$ python3 -q
>>> import numpy as np
>>> np.set_printoptions(precision=2, suppress=True, linewidth=160)
>>> feats = np.load("dump.npy")
>>> print(feats)
[[ 1.6  -2.1   1.7   0.5   0.4  -1.7  -0.2   0.6  -1.3  -0.3   0.    0.3  -1.    0.3 ]
 [ 0.93 -0.41 -1.78 -0.71  0.09  0.12 -0.18 -2.12 -0.25  1.2  -0.29 -0.01  2.71 -0.21]
 [-0.3   0.7   0.8   1.2   0.3   0.9   0.    0.1   0.7   0.5  -1.7   0.   -1.    0.6 ]
 [-0.3   1.1  -0.2   0.    0.8  -1.3   0.1   0.    1.8   0.9  -0.1   0.8  -1.4   0.5 ]
 [ 0.6  -0.6   2.2  -0.6   0.5  -1.4  -0.6   0.4   1.6   2.6  -0.4  -1.2   2.3  -2.3 ]
 [ 0.9  -0.4  -1.8  -0.7   0.1   0.1  -0.2  -2.1  -0.2   1.2  -0.3   0.    2.7  -0.2 ]
 [-0.4  -1.1   0.4   0.2   0.1   0.7  -1.1  -2.1   1.6   0.4  -1.6  -1.1   0.    1.2 ]
 [ 0.1  -2.    0.7  -0.4   1.8   0.7   0.    0.4   1.1   1.9   1.6   2.    0.1   0.3 ]
 [ 2.1  -0.2   1.1  -0.5   1.1   0.3  -0.6   0.3  -0.5   0.6   0.1   0.3  -0.4  -0.4 ]
 [-0.3   0.4   1.8   0.3  -0.6  -2.1   0.8  -1.4  -1.1   1.4   0.9   0.    1.7  -1.8 ]
 [-0.9  -0.1   1.   -1.2   0.   -1.3  -0.3   1.4  -0.6   0.4   0.3   1.7  -1.   -0.6 ]
 [ 0.8   0.   -1.   -0.8   0.    1.2   0.   -0.5   0.9   0.3  -1.9   1.3  -0.6   0.7 ]
 [-0.2  -0.2  -0.1   0.9   1.7   0.7   1.3  -1.5   1.2   1.   -0.3   0.8  -0.5  -0.3 ]]
>>> print(round(float(np.linalg.norm(feats)), 2))
14.22
>>> feats[:, 14]
Traceback (most recent call last):
  File "<python-input-5>", line 1, in <module>
    feats[:, 14]
    ~~~~~^^^^^^^
IndexError: index 14 is out of bounds for axis 1 with size 14
>>> print(np.linalg.matrix_rank(feats))
13
>>> print(np.round(feats.sum(axis=1), 2) + 0)
[-1.2  -0.91  2.8   2.7   3.1  -0.9  -2.8   8.3   3.3   0.   -1.2   0.4   4.5 ]
>>> def softmax(z):
...     e = np.exp(z - z.max(axis=-1, keepdims=True))
...     return e / e.sum(axis=-1, keepdims=True)
... 
>>> print(np.round(softmax(10 * feats[12]), 2) + 0)
[0.   0.   0.   0.   0.97 0.   0.02 0.   0.01 0.   0.   0.   0.   0.  ]
>>> print(softmax(feats[12]))
[0.03 0.03 0.03 0.09 0.2  0.08 0.14 0.01 0.12 0.1  0.03 0.08 0.02 0.03]
>>> print(softmax(feats[12] + -2))
[0.03 0.03 0.03 0.09 0.2  0.08 0.14 0.01 0.12 0.1  0.03 0.08 0.02 0.03]
>>> scores = feats @ feats.T / np.sqrt(14)
>>> print(softmax(scores).round(6).argmax(axis=1))
[ 0  1  2  3  4  1  6  7  8  9 10 11 12]
>>> print(softmax(scores)[12] @ feats)
[ 0.03 -0.37  0.06  0.32  1.13  0.39  0.5  -0.94  0.98  1.04 -0.25  0.68 -0.14 -0.03]
